$ ipython --no-banner

In [1]: import numpy as np

In [2]: np.set_printoptions(precision=1, suppress=True, linewidth=100, floatmode="fixed")

In [3]: def rnd(a):
   ...:     return np.round(a, 1) + 0
   ...: 

In [4]: F = np.load("run4.npy")

In [5]: print(F)
[[ 1  0  2 -3  3  3  1  3  3  2]
 [-1  0  3  1 -1  0  1 -3 -1 -3]
 [ 0 -2 -1  1  2 -3 -3  2  0 -2]
 [ 3 -3 -3 -3 -1  1 -3 -3 -2  0]
 [-3 -3  3 -2  0  2 -2 -1  0 -2]
 [-1  3 -1  0 -1 -2  2 -3  0  2]
 [ 3  0 -1  3 -1  2 -1  1  2 -1]
 [ 2  0 -3 -3 -2 -2 -2 -2  3 -2]
 [ 2 -2 -1  1  2  2 -2  3 -1  2]
 [-2 -2  3 -3 -2 -1  1 -2 -3 -2]]

In [6]: Q, vecs = np.linalg.qr(F[:, :1])[0], np.linalg.qr(F[:, 1:])[0]

In [7]: s = np.linalg.svd(Q.T @ vecs, compute_uv=False)

In [8]: print(rnd(np.linalg.norm(Q @ Q.T - vecs @ vecs.T, 2)))
1.0

In [9]: print((s > 0.9).sum())
1

In [10]: print(rnd(s))
[1.0]

In [11]: print(rnd(np.degrees(np.arccos(s.clip(0, 1)))))
[11.3]

In [12]: E = np.load("dump.npy")

In [13]: print(E)
[[0 1 1 0 1 0 1 0 0 1 1 0 1]
 [1 0 1 0 1 0 1 0 0 1 1 1 1]
 [1 1 0 0 1 0 0 0 0 1 0 1 1]
 [0 0 0 0 0 1 0 1 0 0 0 0 0]
 [1 1 1 0 0 0 0 0 0 0 1 1 1]
 [0 0 0 1 0 0 0 1 0 0 0 0 0]
 [1 1 0 0 0 0 0 0 0 1 0 1 1]
 [0 0 0 1 0 1 0 0 1 0 0 0 0]
 [0 0 0 0 0 0 0 1 0 0 0 0 0]
 [1 1 1 0 0 0 1 0 0 0 1 1 0]
 [1 1 0 0 1 0 0 0 0 1 0 1 0]
 [0 1 1 0 1 0 1 0 0 1 1 0 1]
 [1 1 1 0 1 0 1 0 0 0 0 1 0]]

In [14]: # rank 12

In [15]: U, s, Vh = np.linalg.svd(E)

In [16]: vecs = Vh[:(s > 1e-8).sum()]

In [17]: rng = np.random.default_rng(17455)

In [18]: vec = E[3] + 5 * E[11] + rng.integers(2) * np.eye(13)[1]

In [19]: print(vec)
[0.0 6.0 5.0 0.0 5.0 1.0 5.0 1.0 0.0 5.0 5.0 0.0 5.0]

In [20]: print(rnd(np.linalg.norm(vec - vecs.T @ vecs @ vec)))
0.0

In [21]: print(np.allclose(vecs.T @ vecs @ vec, vec))
True

In [22]: print(np.linalg.matrix_rank(E, rtol=0.1))
9

In [23]: U, s, Vh = np.linalg.svd(E)

In [24]: print(rnd(s))
[6.3 2.5 2.2 2.1 1.6 1.5 1.2 1.0 0.7 0.6 0.3 0.2 0.0]

In [25]: M2 = U[:, :12] @ np.diag(s[:12]) @ Vh[:12]

In [26]: print(np.linalg.matrix_rank(M2))
12

In [27]: print(rnd(np.linalg.norm(E - M2, 2)), rnd(s[12]))
0.0 0.0

In [28]: rk = np.linalg.matrix_rank(E)

In [29]: print(rk)
12

In [30]: ns = np.linalg.svd(E)[2][rk:].T

In [31]: print(ns.shape)
(13, 1)

In [32]: print(rnd(E @ ns))
[[0.0]
 [0.0]
 [0.0]
 [0.0]
 [0.0]
 [0.0]
 [0.0]
 [0.0]
 [0.0]
 [0.0]
 [0.0]
 [0.0]
 [0.0]]

In [33]: print(np.allclose(E @ ns, 0))
True

In [34]: print(rnd(ns[:, 0] / ns[np.abs(ns[:, 0]).round(6).argmax(), 0]))
[ 1.0  0.0  0.0  0.0  0.0  0.0  0.0  0.0  0.0  0.0  0.0 -1.0  0.0]

In [35]: print(np.linalg.matrix_rank(E.T @ E), np.linalg.matrix_rank(E @ E.T))
12 12

In [36]: print(rnd(np.trace(np.linalg.pinv(E) @ E)))
12.0

In [37]: feats = np.loadtxt("a.csv", delimiter=",")

In [38]: print(feats)
[[ 0.2 -0.5  0.1  3.6  1.1]
 [ 1.7  0.5 -1.5  3.6 -0.3]
 [ 3.4 -0.1  2.5 -0.4 -0.5]
 [ 2.3  0.1 -1.7  7.8  1.5]
 [ 0.7 -0.4  2.2 -6.8 -1.5]
 [ 2.8 -0.1 -0.1  1.3 -0.4]
 [ 1.4  0.2 -2.5  5.9  1.4]
 [ 0.7 -0.3  1.2  1.4  0.0]
 [ 5.6  1.1 -3.2  4.7 -0.7]
 [ 1.1  0.0  2.9 -5.6 -1.7]
 [-3.9 -0.7  3.9 -8.1 -0.2]
 [-2.4 -0.4 -1.6  5.5  2.4]
 [-4.4 -1.1 -0.9  4.3  2.5]
 [-1.5  0.0 -2.5  5.2  2.1]
 [ 6.3  0.8  1.7 -2.6 -2.9]
 [-4.9 -0.5 -1.7  0.4  1.1]
 [-3.4 -0.2 -2.5  3.8  1.8]
 [ 0.0 -1.0  4.0 -1.4  0.3]
 [-2.0 -0.4  2.0 -7.9 -1.2]
 [ 3.2  1.4 -3.5  3.8 -0.6]
 [-2.1 -0.3  0.3 -1.7  0.9]
 [ 6.2  1.5 -4.3  5.1 -1.3]
 [ 3.3  0.5  0.8 -1.2 -1.4]]

In [39]: theta = np.radians(45)

In [40]: Rm = np.eye(5)

In [41]: Rm[3, 3] = Rm[0, 0] = np.cos(theta)

In [42]: Rm[3, 0], Rm[0, 3] = -np.sin(theta), np.sin(theta)

In [43]: print(rnd(Rm))
[[ 0.7  0.0  0.0  0.7  0.0]
 [ 0.0  1.0  0.0  0.0  0.0]
 [ 0.0  0.0  1.0  0.0  0.0]
 [-0.7  0.0  0.0  0.7  0.0]
 [ 0.0  0.0  0.0  0.0  1.0]]

In [44]: M2 = feats @ Rm.T

In [45]: print(rnd(np.linalg.det(Rm)), rnd(np.trace(Rm)))
1.0 4.4

In [46]: print(np.allclose(feats @ feats.T, M2 @ M2.T))
True

In [47]: print(rnd(np.abs(M2 - feats).max(axis=0)))
[5.0 0.0 0.0 5.9 0.0]

In [48]: labels = feats[:, 1] > np.median(feats[:, 1])

In [49]: u = feats[labels].mean(axis=0) - feats[~labels].mean(axis=0)

In [50]: print(np.argsort(-np.abs(u).round(6), kind="stable"))
[0 3 2 1 4]

In [51]: dist = np.linalg.norm(feats[:, None] - feats[None], axis=-1)

In [52]: print(np.unravel_index(dist.round(6).argmax(), dist.shape))
(np.int64(10), np.int64(21))

In [53]: print(dist[9].round(6).argsort(kind="stable")[:4])
[ 9  4 18 17]

In [54]: print((dist + 1e9 * np.eye(23)).round(6).argmin(axis=1))
[ 7 19 22  6  9  7  3  5 21  4 18 13 16 11 22 16 11  2 10  8 15  8  2]

In [55]: print(np.linalg.matrix_rank(dist ** 2))
7

In [56]: U, s, Vh = np.linalg.svd(feats, full_matrices=False)

In [57]: print(rnd(np.abs(Vh[0])))
[0.2 0.1 0.4 0.9 0.1]

In [58]: print(rnd(np.sqrt((s ** 2).sum())), rnd(np.linalg.norm(feats)))
30.6 30.6

In [59]: print(np.abs(U[:, 0]).round(6).argmax())
10

In [60]: print(rnd(Vh @ Vh.T))
[[1.0 0.0 0.0 0.0 0.0]
 [0.0 1.0 0.0 0.0 0.0]
 [0.0 0.0 1.0 0.0 0.0]
 [0.0 0.0 0.0 1.0 0.0]
 [0.0 0.0 0.0 0.0 1.0]]

In [61]: print(rnd(U.T @ U))
[[1.0 0.0 0.0 0.0 0.0]
 [0.0 1.0 0.0 0.0 0.0]
 [0.0 0.0 1.0 0.0 0.0]
 [0.0 0.0 0.0 1.0 0.0]
 [0.0 0.0 0.0 0.0 1.0]]

In [62]: print((s > 1e-8).sum())
5

In [63]: labels = rng.integers(0, 2, 11)

In [64]: m1 = np.triu((labels[:, None] == labels) & (rng.random((11, 11)) < 0.8), 1).astype(int)

In [65]: m1 += m1.T

In [66]: print(m1)
[[0 0 1 0 1 1 0 0 1 0 0]
 [0 0 0 1 0 0 1 1 0 0 0]
 [1 0 0 0 0 1 0 0 0 1 0]
 [0 1 0 0 0 0 1 1 0 0 0]
 [1 0 0 0 0 1 0 0 1 0 1]
 [1 0 1 0 1 0 0 0 0 1 1]
 [0 1 0 1 0 0 0 1 0 0 0]
 [0 1 0 1 0 0 1 0 0 0 0]
 [1 0 0 0 1 0 0 0 0 0 1]
 [0 0 1 0 0 1 0 0 0 0 1]
 [0 0 0 0 1 1 0 0 1 1 0]]

In [67]: # symmetric, so the eigenvalues are real

In [68]: print(np.trace(m1))
0

In [69]: print(np.linalg.matrix_power(m1, 2))
[[4 0 1 0 2 2 0 0 1 2 3]
 [0 3 0 2 0 0 2 2 0 0 0]
 [1 0 3 0 2 2 0 0 1 1 2]
 [0 2 0 3 0 0 2 2 0 0 0]
 [2 0 2 0 4 2 0 0 2 2 2]
 [2 0 2 0 2 5 0 0 3 2 2]
 [0 2 0 2 0 0 3 2 0 0 0]
 [0 2 0 2 0 0 2 3 0 0 0]
 [1 0 1 0 2 3 0 0 3 1 1]
 [2 0 1 0 2 2 0 0 1 3 1]
 [3 0 2 0 2 2 0 0 1 1 4]]

In [70]: print((m1 + m1.T) / 2)
[[0.0 0.0 1.0 0.0 1.0 1.0 0.0 0.0 1.0 0.0 0.0]
 [0.0 0.0 0.0 1.0 0.0 0.0 1.0 1.0 0.0 0.0 0.0]
 [1.0 0.0 0.0 0.0 0.0 1.0 0.0 0.0 0.0 1.0 0.0]
 [0.0 1.0 0.0 0.0 0.0 0.0 1.0 1.0 0.0 0.0 0.0]
 [1.0 0.0 0.0 0.0 0.0 1.0 0.0 0.0 1.0 0.0 1.0]
 [1.0 0.0 1.0 0.0 1.0 0.0 0.0 0.0 0.0 1.0 1.0]
 [0.0 1.0 0.0 1.0 0.0 0.0 0.0 1.0 0.0 0.0 0.0]
 [0.0 1.0 0.0 1.0 0.0 0.0 1.0 0.0 0.0 0.0 0.0]
 [1.0 0.0 0.0 0.0 1.0 0.0 0.0 0.0 0.0 0.0 1.0]
 [0.0 0.0 1.0 0.0 0.0 1.0 0.0 0.0 0.0 0.0 1.0]
 [0.0 0.0 0.0 0.0 1.0 1.0 0.0 0.0 1.0 1.0 0.0]]

In [71]: print(rnd(np.abs(np.linalg.eigvals(m1)).max()))
3.8
